In [1]: import numpy as np

In [2]: from numpy import linalg as LA

In [3]: np.set_printoptions(suppress=True, linewidth=120)

In [4]: M = np.load("w.npy")

In [5]: print(M)
[[ -3  -3  -3  -3  -3]
 [ -3  -6  -6  -6  -6]
 [ -3  -6  -9  -9  -9]
 [ -3  -6  -9 -12 -12]
 [ -3  -6  -9 -12 -15]]

In [6]: print(round(LA.eigvalsh(M).min(), 1))
-37.0

In [7]: try:
   ...:     LA.cholesky(M)
   ...: except LA.LinAlgError as e:
   ...:     print(repr(e))
   ...: 
LinAlgError('Matrix is not positive definite')

In [8]: feats = np.load("m.npy")

In [9]: print(feats.round(1) + 0)
[[-0.9  1.5 -9.7 -0.3 -0.8 -1.6]
 [-1.1  1.8 -9.4 -1.1 -1.3 -2. ]
 [-1.1  1.9 -9.3 -1.4 -1.5 -2.2]
 [ 0.7 -1.7 -7.   5.6  3.2  2.5]
 [ 1.5 -2.7  7.5  3.7  2.9  3.4]
 [ 1.5 -2.7  7.7  3.5  2.8  3.3]
 [-1.6  3.3 -0.4 -6.9 -4.5 -4.4]
 [ 1.1 -1.9  9.3  1.4  1.5  2.2]
 [-1.6  2.9 -7.1 -4.1 -3.1 -3.6]
 [ 1.7 -3.3  2.3  6.5  4.4  4.4]
 [ 0.   0.3  9.2 -3.4 -1.6 -0.8]
 [ 0.3 -0.2  9.6 -2.5 -1.  -0.1]
 [ 1.6 -3.1  6.2  4.7  3.5  3.9]
 [ 1.7 -3.3  2.9  6.3  4.3  4.4]
 [-0.5  1.4  7.6 -5.2 -2.9 -2.2]
 [ 0.7 -1.   9.9 -0.8  0.1  0.9]
 [ 1.1 -2.4 -4.9  6.5  3.9  3.4]
 [ 1.2 -2.1  9.1  1.7  1.7  2.4]
 [ 1.5 -2.7  7.8  3.4  2.7  3.3]
 [-1.5  2.8 -7.3 -3.9 -3.  -3.5]
 [-0.9  1.5 -9.7 -0.4 -0.9 -1.6]
 [-0.7  1.7  6.9 -5.6 -3.2 -2.5]
 [ 1.5 -2.6  7.9  3.3  2.7  3.2]
 [ 1.1 -2.5 -4.4  6.7  4.   3.6]
 [-0.1 -0.2 -9.3  3.3  1.5  0.7]
 [-1.1  1.9 -9.3 -1.4 -1.5 -2.2]
 [-0.5  0.6 -9.8  1.5  0.3 -0.5]
 [ 0.9 -2.2 -5.5  6.3  3.7  3.2]
 [ 0.  -0.4 -9.1  3.6  1.8  1. ]
 [-1.4  3.   2.  -7.  -4.4 -4.1]
 [-1.4  3.   2.  -7.  -4.4 -4.1]
 [-0.7  1.8  6.6 -5.9 -3.4 -2.7]
 [-1.1  2.4  4.7 -6.6 -4.  -3.5]
 [-1.4  3.   2.1 -7.  -4.4 -4.1]
 [-1.3  2.8  3.  -6.9 -4.3 -3.9]
 [-0.8  1.9  6.2 -6.  -3.5 -2.9]
 [ 1.5 -2.8  7.5  3.7  2.9  3.4]
 [ 1.2 -2.1  9.   1.8  1.8  2.4]
 [ 0.  -0.5 -9.1  3.7  1.8  1. ]
 [-1.7  3.3 -4.3 -5.8 -4.  -4.3]
 [-1.4  2.6 -8.1 -3.1 -2.5 -3.1]]

In [10]: dist = LA.norm(feats[:, None] - feats[None], axis=-1)

In [11]: print((dist + 1e9 * np.eye(41)).round(6).argmin(axis=1))
[20  2 25 27 36 18 30 17 19 13 11 10 36  9 21 11 23 37 22  8  0 31 18 16 28  2  0 16 38 30 29 35 35 29 33 31  4 17 28
  8 19]

In [12]: print(dist.mean(axis=1).argmax())
23

In [13]: E = np.array([[1, -1, 1, -1, -1, 1, -1, 1],
    ...:     [1, 1, 1, 1, -1, -1, -1, -1],
    ...:     [1, -1, -1, 1, 1, -1, -1, 1],
    ...:     [1, -1, 1, -1, 1, -1, 1, -1],
    ...:     [1, 1, -1, -1, -1, -1, 1, 1],
    ...:     [1, -1, -1, 1, -1, 1, 1, -1]])

In [14]: left, sigma, VT = LA.svd(feats)

In [15]: vecs = VT[:(sigma > 1e-8).sum()]

In [16]: rng = np.random.default_rng(477)

In [17]: vec = feats[4] + 3 * feats[14] + rng.integers(2) * np.eye(6)[3]

In [18]: print(vec.round(1) + 0)
[  0.    1.4  30.3 -11.   -5.8  -3.1]

In [19]: print(np.round(vecs.T @ vecs, 1) + 0)
[[ 0.  -0.1  0.1  0.1  0.1  0.1]
 [-0.1  0.1 -0.1 -0.2 -0.1 -0.1]
 [ 0.1 -0.1  1.  -0.1  0.   0.1]
 [ 0.1 -0.2 -0.1  0.5  0.3  0.3]
 [ 0.1 -0.1  0.   0.3  0.2  0.2]
 [ 0.1 -0.1  0.1  0.3  0.2  0.2]]

In [20]: print(np.round(np.diag(vecs.T @ vecs), 1) + 0)
[0.  0.1 1.  0.5 0.2 0.2]

In [21]: print(LA.matrix_rank(np.vstack([feats, vec])))
3

In [22]: print(np.round(LA.svd(E, compute_uv=False), 1))
[2.8 2.8 2.8 2.8 2.8 2.8]

In [23]: print(np.round(LA.norm(E), 1))
6.9

In [24]: print(np.round(E.mean(axis=0), 1))
[ 1.  -0.3  0.   0.  -0.3 -0.3  0.   0. ]

In [25]: other = E[0, 0] * E[1:] - np.outer(E[1:, 0], E[0])

In [26]: print(other)
[[ 0  2  0  2  0 -2  0 -2]
 [ 0  0 -2  2  2 -2  0  0]
 [ 0  0  0  0  2 -2  2 -2]
 [ 0  2 -2  0  0 -2  2  0]
 [ 0  0 -2  2  0  0  2 -2]]

In [27]: print(np.flatnonzero(~other.round(6).any(axis=1)))
[]

In [28]: print(E[:, 0] / E[0, 0])
[1. 1. 1. 1. 1. 1.]

In [29]: print(LA.matrix_rank(other), LA.matrix_rank(E))
5 6

In [30]: other = E / np.sqrt((E ** 2).mean(axis=1, keepdims=True))

In [31]: print(LA.matrix_rank(E - E.mean(axis=1, keepdims=True)))
6

In [32]: F = np.array([[0.0, 1.0, 1.0, 1.0, 1.0, 1.0, 1.0],
    ...:     [1.0, 0.0, 1.0, 1.0, 1.0, 1.0, 1.0],
    ...:     [1.0, 1.0, 0.0, 1.0, 1.0, 1.0, 1.0],
    ...:     [1.0, 1.0, 1.0, 0.0, 1.0, 1.0, 1.0],
    ...:     [1.0, 1.0, 1.0, 1.0, 0.0, 1.0, 1.0],
    ...:     [1.0, 1.0, 1.0, 1.0, 1.0, 0.0, 1.0],
    ...:     [1.0, 1.0, 1.0, 1.0, 1.0, 1.0, 0.0]])

In [33]: # symmetric

In [34]: other = F / np.sqrt((F ** 2).mean(axis=1, keepdims=True))

In [35]: print(np.round(F - F.mean(axis=1, keepdims=True), 1))
[[-0.9  0.1  0.1  0.1  0.1  0.1  0.1]
 [ 0.1 -0.9  0.1  0.1  0.1  0.1  0.1]
 [ 0.1  0.1 -0.9  0.1  0.1  0.1  0.1]
 [ 0.1  0.1  0.1 -0.9  0.1  0.1  0.1]
 [ 0.1  0.1  0.1  0.1 -0.9  0.1  0.1]
 [ 0.1  0.1  0.1  0.1  0.1 -0.9  0.1]
 [ 0.1  0.1  0.1  0.1  0.1  0.1 -0.9]]

In [36]: W1 = np.array([[6, 0, 2, 2],
    ...:     [7, 5, 3, 8],
    ...:     [5, 9, 4, 6],
    ...:     [2, 5, 4, 4],
    ...:     [5, 1, 2, 9],
    ...:     [8, 9, 4, 6],
    ...:     [6, 0, 0, 8]])

In [37]: beta = np.array([0, -1, 2, 1])

In [38]: hid = np.maximum(F @ W1 + beta, 0)

In [39]: print(hid)
[[33. 28. 19. 42.]
 [32. 23. 18. 36.]
 [34. 19. 17. 38.]
 [37. 23. 17. 40.]
 [34. 27. 19. 35.]
 [31. 19. 17. 38.]
 [33. 28. 21. 36.]]

In [40]: print((hid > 0).mean(axis=0))
[1. 1. 1. 1.]

In [41]: basis = np.array([[-4, 0, 5], [7, 5, 4], [2, -8, -8], [5, -7, -1]])

In [42]: print((hid @ basis).round(6).argmax(axis=1))
[0 0 0 0 0 0 0]

In [43]: print(hid @ basis)
[[ 312. -306.   83.]
 [ 249. -281.   72.]
 [ 221. -307.   72.]
 [ 247. -301.  101.]
 [ 266. -262.   91.]
 [ 233. -307.   57.]
 [ 286. -280.   73.]]

In [44]: J = np.loadtxt("dump.csv", delimiter=",")

In [45]: print(J)
[[-2.  1.  1.  1.  1.  1.  1.]
 [ 1. -2.  1.  1.  1.  1.  1.]
 [ 1.  1. -2.  1.  1.  1.  1.]
 [ 1.  1.  1. -2.  1.  1.  1.]
 [ 1.  1.  1.  1. -2.  1.  1.]
 [ 1.  1.  1.  1.  1. -2.  1.]
 [ 1.  1.  1.  1.  1.  1. -2.]]

In [46]: r0 = np.array([-3, 1, 4, 1, -2, 3, 3])

In [47]: other = J + np.outer(r0, np.eye(7)[1])

In [48]: print(other)
[[-2. -2.  1.  1.  1.  1.  1.]
 [ 1. -1.  1.  1.  1.  1.  1.]
 [ 1.  5. -2.  1.  1.  1.  1.]
 [ 1.  2.  1. -2.  1.  1.  1.]
 [ 1. -1.  1.  1. -2.  1.  1.]
 [ 1.  4.  1.  1.  1. -2.  1.]
 [ 1.  4.  1.  1.  1.  1. -2.]]

In [49]: print(LA.matrix_rank(LA.inv(other) - LA.inv(J), tol=1e-8))
1

In [50]: other = J + rng.integers(-2, 3, (7, 1)) @ rng.integers(-2, 3, (1, 7))

In [51]: print(other)
[[-4.  5.  5. -1. -3. -1.  1.]
 [ 3. -6. -3.  3.  5.  3.  1.]
 [ 0.  3.  0.  0. -1.  0.  1.]
 [ 0.  3.  3. -3. -1.  0.  1.]
 [ 1.  1.  1.  1. -2.  1.  1.]
 [ 2. -1. -1.  2.  3. -1.  1.]
 [ 1.  1.  1.  1.  1.  1. -2.]]

In [52]: print(np.abs(other - J).sum(axis=1))
[18. 18.  9.  9.  0.  9.  0.]

In [53]: print(other - J)
[[-2.  4.  4. -2. -4. -2.  0.]
 [ 2. -4. -4.  2.  4.  2.  0.]
 [-1.  2.  2. -1. -2. -1.  0.]
 [-1.  2.  2. -1. -2. -1.  0.]
 [ 0.  0.  0.  0.  0.  0.  0.]
 [ 1. -2. -2.  1.  2.  1.  0.]
 [ 0.  0.  0.  0.  0.  0.  0.]]
